In [1]: import numpy as np

In [2]: import numpy.linalg as la

In [3]: np.set_printoptions(precision=1, suppress=True, linewidth=100, sign=" ")

In [4]: def rnd(a):
   ...:     return np.round(a, 1) + 0
   ...: 

In [5]: W0 = np.load("run6.npy")

In [6]: W0
Out[6]: 
array([[ 0,  0,  0,  0],
       [ 0,  2, -3,  2],
       [ 0,  0, -2,  2],
       [ 0,  0, -3,  3]])

In [7]: np.einsum("ij,ji->", W0, W0)
Out[7]: np.int64(5)

In [8]: rnd(la.det(2 * W0)), rnd(la.det(W0))
Out[8]: (np.float64(0.0), np.float64(0.0))

In [9]: rnd(la.eigvals(W0).sum().real)
Out[9]: np.float64(3.0)

In [10]: la.cond(W0) > 100
Out[10]: np.True_

In [11]: proj = np.triu(np.array([[1, -3, 0, 1], [2, 3, -3, 3], [1, 3, 2, 0], [-2, -1, 0, 0]]), 1) + np.eye(4)

In [12]: out = proj @ W0 @ la.inv(proj)

In [13]: rnd(la.det(out))
Out[13]: np.float64(0.0)

In [14]: np.poly(out)
Out[14]: array([ 1., -3.,  2.,  0.,  0.])

In [15]: la.matrix_rank(out)
Out[15]: np.int64(2)

In [16]: rnd(la.det(W0))
Out[16]: np.float64(0.0)

In [17]: (la.matrix_power((W0 != 0) + (W0.T != 0) + np.eye(4), 4) > 0).astype(int)
Out[17]: 
array([[ 1,  0,  0,  0],
       [ 0,  1,  1,  1],
       [ 0,  1,  1,  1],
       [ 0,  1,  1,  1]])

In [18]: np.allclose(W0 @ W0.T, W0.T @ W0)
Out[18]: False

In [19]: np.trace(W0)
Out[19]: np.int64(3)

In [20]: rnd(np.abs(la.eigvals(W0)).max())
Out[20]: np.float64(2.0)

In [21]: np.allclose(W0, W0.T)
Out[21]: False

In [22]: E = np.loadtxt("layer10.csv", delimiter=",")

In [23]: E
Out[23]: 
array([[-19.,   3.,   8.,   3.,   3.,   0.,  -6.,  -8.],
       [ -3., -50.,  -6.,  -1.,  -5.,   1.,  -5.,  -2.],
       [  9.,   1.,   8.,   8.,  -9.,  -5.,   4.,   2.],
       [  0.,   9.,   1., -27.,  -6.,   7.,  -3.,   0.],
       [  5.,   5.,   9.,  -6.,   2.,  -7.,  -2.,  -9.],
       [  3.,   7.,   8.,   0.,   4., -58.,   6.,   5.],
       [  4.,  -2.,   3.,  -2.,   6.,  -8.,  48.,  -3.],
       [ -5.,  -1.,  -4.,  -8.,  -9.,   1.,   7., -50.]])

In [24]: blk = np.stack([E, -2 * E, E[::-1]])

In [25]: la.matrix_rank(blk)
Out[25]: array([ 8,  8,  8])

In [26]: print((blk @ E.T).shape)
(3, 8, 8)

In [27]: rnd(la.norm(blk, axis=(1, 2)))
Out[27]: array([ 116. ,  231.9,  116. ])
